$ ipython --no-banner

In [1]: import numpy as np

In [2]: import numpy.linalg as la

In [3]: np.set_printoptions(suppress=True, linewidth=120)

In [4]: feats = np.load("block2.npy")

In [5]: feats
Out[5]: 
array([[ 2,  2,  2],
       [ 4,  3,  4],
       [ 4,  4,  6],
       [ 6,  4,  6],
       [ 7,  6,  7],
       [ 8,  8,  8],
       [ 9,  9,  9],
       [ 9, 10,  9],
       [ 9, 10,  9],
       [ 9, 10, 11],
       [ 9, 10, 12],
       [11, 10, 12],
       [12, 11, 12],
       [12, 13, 14],
       [14, 14, 15],
       [14, 14, 15],
       [16, 16, 15],
       [16, 18, 15],
       [16, 20, 15],
       [16, 21, 15],
       [18, 22, 16],
       [20, 23, 16]])

In [6]: # row 8 repeats row 7

In [7]: Y = np.c_[feats[:, :2] @ np.array([[-2, -8], [-7, -9]]), np.array([0, -9, 1, 9, 7, 0, 6, 8, -5, -6, 9, 2, -7, -8, -6, -1, 3, -1, -5, 4, -1, -4])]

In [8]: Y
Out[8]: 
array([[ -18,  -34,    0],
       [ -29,  -59,   -9],
       [ -36,  -68,    1],
       [ -40,  -84,    9],
       [ -56, -110,    7],
       [ -72, -136,    0],
       [ -81, -153,    6],
       [ -88, -162,    8],
       [ -88, -162,   -5],
       [ -88, -162,   -6],
       [ -88, -162,    9],
       [ -92, -178,    2],
       [-101, -195,   -7],
       [-115, -213,   -8],
       [-126, -238,   -6],
       [-126, -238,   -1],
       [-144, -272,    3],
       [-158, -290,   -1],
       [-172, -308,   -5],
       [-179, -317,    4],
       [-190, -342,   -1],
       [-201, -367,   -4]])

In [9]: np.round(la.norm(la.qr(feats)[0].T @ Y, axis=0) ** 2 / ((Y ** 2).sum(axis=0) + 1e-12), 4)
Out[9]: array([1.    , 1.    , 0.0192])

In [10]: la.matrix_rank(np.c_[feats, Y])
Out[10]: np.int64(4)

In [11]: la.matrix_rank(Y)
Out[11]: np.int64(3)
